$ ipython --no-banner

In [1]: import numpy as np

In [2]: np.set_printoptions(precision=2, suppress=True, linewidth=160, sign=" ")

In [3]: arr = np.loadtxt("w.csv", delimiter=",")

In [4]: arr
Out[4]: 
array([[ -0.26,  10.34,  -0.41,   7.8 ],
       [-14.96,   5.35, -14.9 ,   0.02],
       [ 12.24,  35.8 ,  11.51,  32.18],
       [ 14.95,  45.34,  14.8 ,  39.98]])

In [5]: q = arr.astype(float).copy()

In [6]: for j in range(4):
   ...:     q[:, j] -= q[:, :j] @ (q[:, :j].T @ q[:, j])
   ...:     q[:, j] /= np.linalg.norm(q[:, j])
   ...: 

In [7]: np.round(q.T @ arr, 2) + 0
Out[7]: 
array([[24.44, 42.28, 23.94, 40.48],
       [ 0.  , 41.05, -0.32, 32.49],
       [ 0.  ,  0.  ,  0.48, -0.33],
       [ 0.  ,  0.  ,  0.  ,  0.38]])

In [8]: np.round(q.T @ q, 2) + 0
Out[8]: 
array([[ 1.,  0.,  0.,  0.],
       [ 0.,  1.,  0.,  0.],
       [ 0.,  0.,  1.,  0.],
       [ 0.,  0.,  0.,  1.]])

In [9]: q
Out[9]: 
array([[-0.01,  0.26, -0.14, -0.95],
       [-0.61,  0.76,  0.01,  0.21],
       [ 0.5 ,  0.36, -0.76,  0.21],
       [ 0.61,  0.47,  0.63,  0.03]])

In [10]: mat = np.array([[-7, 0, 0, 0], [-1, 8, 0, 0], [-1, 7, -2, 0], [3, 3, -6, 2]])

In [11]: rng = np.random.default_rng(756)

In [12]: labels = rng.permutation(4)

In [13]: M2 = mat[:, labels] * rng.choice([-1, 1], 4)

In [14]: M2
Out[14]: 
array([[ 0,  7,  0,  0],
       [ 8,  1,  0,  0],
       [ 7,  1,  2,  0],
       [ 3, -3,  6,  2]])

In [15]: left, _, Vt = np.linalg.svd(mat.T @ M2)

In [16]: np.round(left @ Vt, 2) + 0
Out[16]: 
array([[ 0., -1.,  0.,  0.],
       [ 1.,  0.,  0.,  0.],
       [ 0.,  0., -1.,  0.],
       [ 0.,  0.,  0.,  1.]])

In [17]: np.round(np.linalg.lstsq(mat, M2)[0], 2) + 0
Out[17]: 
array([[ 0., -1.,  0.,  0.],
       [ 1.,  0.,  0.,  0.],
       [ 0.,  0., -1.,  0.],
       [ 0.,  0.,  0.,  1.]])

In [18]: q, Rm = np.linalg.qr(mat)

In [19]: q.shape, Rm.shape
Out[19]: ((4, 4), (4, 4))

In [20]: np.round(q.T @ q, 2) + 0
Out[20]: 
array([[ 1.,  0.,  0.,  0.],
       [ 0.,  1.,  0.,  0.],
       [ 0.,  0.,  1.,  0.],
       [ 0.,  0.,  0.,  1.]])

In [21]: np.abs(np.diag(Rm))
Out[21]: array([  7.75,  11.02,   5.14,   0.51])

In [22]: round(float(abs(Rm[0, 0])), 2), np.round(np.linalg.norm(mat[:, 0]), 2)
Out[22]: (7.75, np.float64(7.75))

In [23]: E = np.array([[1.0, 2.0, 0.0, 0.0],
    ...:     [2.0, 4.0, 2.0, 0.0],
    ...:     [0.0, 2.0, -2.0, 2.0],
    ...:     [0.0, 0.0, 2.0, 2.0]])

In [24]: left, sig, Vt = np.linalg.svd(E)

In [25]: np.argmax(sig[:-1] / (sig[1:] + 1e-6)) + 1
Out[25]: np.int64(3)

In [26]: sig
Out[26]: array([ 5.51,  3.37,  2.69,  0.16])

In [27]: M2 = left[:, :3] @ np.diag(sig[:3]) @ Vt[:3]

In [28]: M2
Out[28]: 
array([[ 0.87,  2.05,  0.02, -0.03],
       [ 2.05,  3.98,  1.99,  0.01],
       [ 0.02,  1.99, -2.  ,  2.01],
       [-0.03,  0.01,  2.01,  1.99]])

In [29]: np.round(np.linalg.norm(E - M2, 2), 2), round(float(sig[3]), 2)
Out[29]: (np.float64(0.16), 0.16)

In [30]: np.round(np.linalg.norm(E - M2) / np.linalg.norm(E), 2)
Out[30]: np.float64(0.02)

In [31]: ev, V = np.linalg.eigh(M2)

In [32]: x = np.array([0, 1, 1, 0])

In [33]: round(float(x @ M2 @ x), 2)
Out[33]: 5.95

In [34]: q, V = np.linalg.qr(mat[:, :2])[0], np.linalg.qr(mat[:, 2:])[0]

In [35]: sig = np.linalg.svd(q.T @ V, compute_uv=False)

In [36]: (sig > 0.9).sum()
Out[36]: np.int64(0)

In [37]: sig
Out[37]: array([ 0.7,  0.4])

In [38]: np.degrees(np.arccos(sig.clip(0, 1)))
Out[38]: array([ 45.82,  66.2 ])

In [39]: ev, V = np.linalg.eigvalsh(E)
Traceback (most recent call last):
  Cell In[39], line 1
    ev, V = np.linalg.eigvalsh(E)
ValueError: too many values to unpack (expected 2)


In [40]: ev, V = np.linalg.eigh(E)

In [41]: np.linalg.eigvalsh(E + -3 * np.eye(4))
Out[41]: array([-6.37, -2.84, -0.31,  2.51])

In [42]: np.abs(V[:, -1]).round(6).argmax()
Out[42]: np.int64(1)

In [43]: np.abs(V[:, -1])
Out[43]: array([ 0.38,  0.87,  0.27,  0.16])

In [44]: (ev > 1e-8).sum(), (ev < -1e-8).sum()
Out[44]: (np.int64(3), np.int64(1))

In [45]: np.unique(ev.round(6) + 0, return_counts=True)[1]
Out[45]: array([ 1,  1,  1,  1])

In [46]: np.linalg.eigvalsh(E @ E)
Out[46]: array([  0.03,   7.25,  11.33,  30.4 ])

In [47]: M2 = np.array([[0, -1], [-1, -1]])

In [48]: C = np.kron(M2, arr)

In [49]: np.linalg.matrix_rank(C)
Out[49]: np.int64(8)

In [50]: np.round(np.linalg.norm(C, 2), 2), np.round(np.linalg.norm(M2, 2) * np.linalg.norm(arr, 2), 2)
Out[50]: (np.float64(133.92), np.float64(133.92))

In [51]: X = np.array([[0.6, 1.5, 0.4],
    ...:     [0.6, 1.2, -1.2],
    ...:     [-0.2, -1.1, 0.4],
    ...:     [-0.6, 0.0, 0.1]])

In [52]: X[3] = X[2] + 0.02 * rng.normal(size=3)

In [53]: X
Out[53]: 
array([[ 0.6 ,  1.5 ,  0.4 ],
       [ 0.6 ,  1.2 , -1.2 ],
       [-0.2 , -1.1 ,  0.4 ],
       [-0.18, -1.09,  0.39]])

In [54]: P = np.triu(np.array([[3, -3, -1, 3], [-1, 2, -1, 3], [0, 0, 2, 1], [-3, 1, -3, -2]]), 1) + np.eye(4)

In [55]: M2 = P @ mat @ np.linalg.inv(P)

In [56]: np.trace(M2), np.trace(mat)
Out[56]: (np.float64(1.0), np.int64(1))

In [57]: A = np.load("run13.npy")

In [58]: A
Out[58]: 
array([[ 17.09, -10.38,   0.  ],
       [ 14.39,   7.25,  11.85],
       [-13.87, -10.53,   9.84],
       [-11.39,  15.85,  -4.34],
       [ -8.66,  15.37,  -9.42],
       [-14.41,   1.49, -13.78],
       [ 10.45,  -3.4 ,  16.71],
       [ -7.04,  -5.79,  17.8 ],
       [ -7.67,  11.36, -14.57],
       [-10.64, -13.26, -10.54],
       [  5.1 , -17.5 ,  -8.23],
       [-10.35,   2.54,  16.92]])

In [59]: C = A[[9, 7]].astype(float)

In [60]: for _ in range(7):
    ...:     labels = np.linalg.norm(A[:, None] - C, axis=-1).argmin(axis=1)
    ...:     C = np.array([A[labels == j].mean(axis=0) for j in range(2)])
    ...: 

In [61]: labels
Out[61]: array([ 1,  1,  1,  0,  0,  0,  1,  1,  0,  0,  0,  1])

In [62]: C[1] - C[0]
Out[62]: array([ 9.72, -5.6 , 22.33])

In [63]: J = np.load("sample8.npy")

In [64]: J
Out[64]: 
array([[ 0.33,  0.33,  0.  ,  0.33],
       [ 0.  ,  0.5 ,  0.  ,  0.5 ],
       [ 0.  ,  0.25,  0.5 ,  0.25],
       [ 0.33,  0.33,  0.  ,  0.33]])

In [65]: T = np.stack([mat, 4 * mat, mat[::-1]])

In [66]: np.linalg.det(T)
Out[66]: array([   224.,  57344.,    224.])

In [67]: np.linalg.norm(T, axis=(1, 2))
Out[67]: array([ 15.03,  60.13,  15.03])

In [68]: T.shape
Out[68]: (3, 4, 4)

In [69]: np.linalg.matrix_rank(T.reshape(3, -1))
Out[69]: np.int64(2)

In [70]: (T @ mat.T).shape
Out[70]: (3, 4, 4)

In [71]: np.linalg.matrix_rank(T)
Out[71]: array([ 4,  4,  4])

In [72]: round(np.linalg.eigvals(J).sum().real, 2)
Out[72]: np.float64(1.67)

In [73]: np.kron(np.eye(2, dtype=int), J)
Out[73]: 
array([[ 0.33,  0.33,  0.  ,  0.33,  0.  ,  0.  ,  0.  ,  0.  ],
       [ 0.  ,  0.5 ,  0.  ,  0.5 ,  0.  ,  0.  ,  0.  ,  0.  ],
       [ 0.  ,  0.25,  0.5 ,  0.25,  0.  ,  0.  ,  0.  ,  0.  ],
       [ 0.33,  0.33,  0.  ,  0.33,  0.  ,  0.  ,  0.  ,  0.  ],
       [ 0.  ,  0.  ,  0.  ,  0.  ,  0.33,  0.33,  0.  ,  0.33],
       [ 0.  ,  0.  ,  0.  ,  0.  ,  0.  ,  0.5 ,  0.  ,  0.5 ],
       [ 0.  ,  0.  ,  0.  ,  0.  ,  0.  ,  0.25,  0.5 ,  0.25],
       [ 0.  ,  0.  ,  0.  ,  0.  ,  0.33,  0.33,  0.  ,  0.33]])

In [74]: round(np.linalg.det(J[::-1]), 2)
Out[74]: np.float64(0.0)

In [75]: np.round(np.poly(J), 2) + 0
Out[75]: array([ 1.  , -1.67,  0.75, -0.08,  0.  ])

In [76]: m1 = np.load("dump.npy")

In [77]: m1
Out[77]: 
array([[ 1,  1,  1,  1,  1,  1,  1,  1],
       [ 1,  1,  1,  1, -1, -1, -1, -1],
       [ 1, -1,  1, -1,  1, -1,  1, -1]])

In [78]: W1 = np.array([[1, 7, 7],
    ...:     [5, 2, 4],
    ...:     [0, 0, 8],
    ...:     [4, 9, 6],
    ...:     [7, 5, 8],
    ...:     [0, 7, 1],
    ...:     [9, 1, 3],
    ...:     [5, 9, 8]])

In [79]: coef = np.array([2, 0, 0])

In [80]: act = np.maximum(m1 @ W1 + coef, 0)

In [81]: np.linalg.matrix_rank(act)
Out[81]: np.int64(3)

In [82]: act
Out[82]: 
array([[ 33,  40,  45],
       [  0,   0,   5],
       [  5,   0,   7]])

In [83]: C = np.array([[5, 2], [2, -3], [-5, 4]])

In [84]: W1 @ C
Out[84]: 
array([[-16,   9],
       [  9,  20],
       [-40,  32],
       [  8,   5],
       [  5,  31],
       [  9, -17],
       [ 32,  27],
       [  3,  15]])

In [85]: act @ C
Out[85]: 
array([[ 20, 126],
       [-25,  20],
       [-10,  38]])

In [86]: np.linalg.norm(m1, axis=1)
Out[86]: array([ 2.83,  2.83,  2.83])

In [87]: m1[0] @ m1[2]
Out[87]: np.int64(0)

In [88]: np.linalg.norm(m1, axis=1).argmax()
Out[88]: np.int64(0)

In [89]: np.round(np.linalg.norm(m1[0] - m1[2]), 2)
Out[89]: np.float64(4.0)

In [90]: M = np.array([[1, -1, 1], [1, 0, 0], [1, 1, 1]])

In [91]: M
Out[91]: 
array([[ 1, -1,  1],
       [ 1,  0,  0],
       [ 1,  1,  1]])

In [92]: M2 = M + rng.integers(-2, 3, (3, 2)) @ rng.integers(-2, 3, (2, 3))

In [93]: M2
Out[93]: 
array([[ 2,  0,  3],
       [ 3, -1,  1],
       [ 1,  4,  4]])

In [94]: np.linalg.matrix_rank(M2 - M, tol=1e-8)
Out[94]: np.int64(2)

In [95]: np.einsum("ii->", M)
Out[95]: np.int64(2)

In [96]: np.linalg.eigvals(M)
Out[96]: array([ 2.+0.j,  0.+1.j,  0.-1.j])

In [97]: round(np.linalg.det(M.T), 2)
Out[97]: np.float64(2.0)

In [98]: round(float(np.linalg.det(2 * M)), 2), round(np.linalg.det(M), 2)
Out[98]: (16.0, np.float64(2.0))

In [99]: x = np.array([2, 1, 1])

In [100]: M @ np.eye(3)[2]
Out[100]: array([ 1.,  0.,  1.])

In [101]: np.sign((M @ x).round(6))
Out[101]: array([ 1,  1,  1])

In [102]: np.einsum("ij,j->i", M, x)
Out[102]: array([ 2,  2,  4])

In [103]: M * x
Out[103]: 
array([[ 2, -1,  1],
       [ 2,  0,  0],
       [ 2,  1,  1]])

In [104]: M @ x
Out[104]: array([ 2,  2,  4])

In [105]: M @ (2 * x)
Out[105]: array([ 4,  4,  8])
